% ipython --no-banner

In [1]: import numpy as np

In [2]: np.set_printoptions(suppress=True, linewidth=100)

In [3]: J = np.array([[12, 4, -4, 4, -8, -4, -6],
   ...:     [4, 10, 0, 4, -5, 2, -10],
   ...:     [-4, 0, 2, -2, 3, 2, 0],
   ...:     [4, 4, -2, 6, -5, 4, -4],
   ...:     [-8, -5, 3, -5, 7, 2, 5],
   ...:     [-4, 2, 2, 4, 2, 19, -6],
   ...:     [-6, -10, 0, -4, 5, -6, 13]])

In [4]: w, V = np.linalg.eigh(J)

In [5]: x0 = np.array([2, 0, 0, -2, -1, 3, 1])

In [6]: print(np.round(V * np.abs(w) @ V.T, 2) + 0)
[[ 12.   4.  -4.   4.  -8.  -4.  -6.]
 [  4.  10.   0.   4.  -5.   2. -10.]
 [ -4.   0.   2.  -2.   3.   2.   0.]
 [  4.   4.  -2.   6.  -5.   4.  -4.]
 [ -8.  -5.   3.  -5.   7.   2.   5.]
 [ -4.   2.   2.   4.   2.  19.  -6.]
 [ -6. -10.   0.  -4.   5.  -6.  13.]]

In [7]: print(round(x0 @ J @ x0 / (x0 @ x0), 2), round(float(w[0]), 2), round(w[-1], 2))
4.26 -0.0 33.48

In [8]: print((np.sign(V[:, -1].round(6)) == np.sign(V[0, -1].round(6))).astype(int))
[1 1 0 1 0 1 0]

In [9]: print([round(float(x), 2) for x in np.linalg.svd(J, compute_uv=False)[:3]])
[33.48, 23.58, 8.27]

In [10]: print(np.argsort(-np.linalg.norm(J, axis=0).round(6), kind="stable")[:3])
[5 6 0]

In [11]: print(np.round(np.linalg.norm(J, 2) / np.linalg.norm(J), 2))
0.8

In [12]: Uu, sv, VT = np.linalg.svd(J)

In [13]: V = VT[:(sv > 1e-8).sum()]

In [14]: rng = np.random.default_rng(90)

In [15]: x0 = J[2] + 4 * J[1] + rng.integers(2) * np.eye(7)[5]

In [16]: print(x0)
[ 12.  40.   2.  14. -17.  11. -40.]

In [17]: print(np.linalg.matrix_rank(np.vstack([J, x0])))
5

In [18]: print(np.round(np.linalg.norm(x0 - V.T @ V @ x0), 2))
0.31
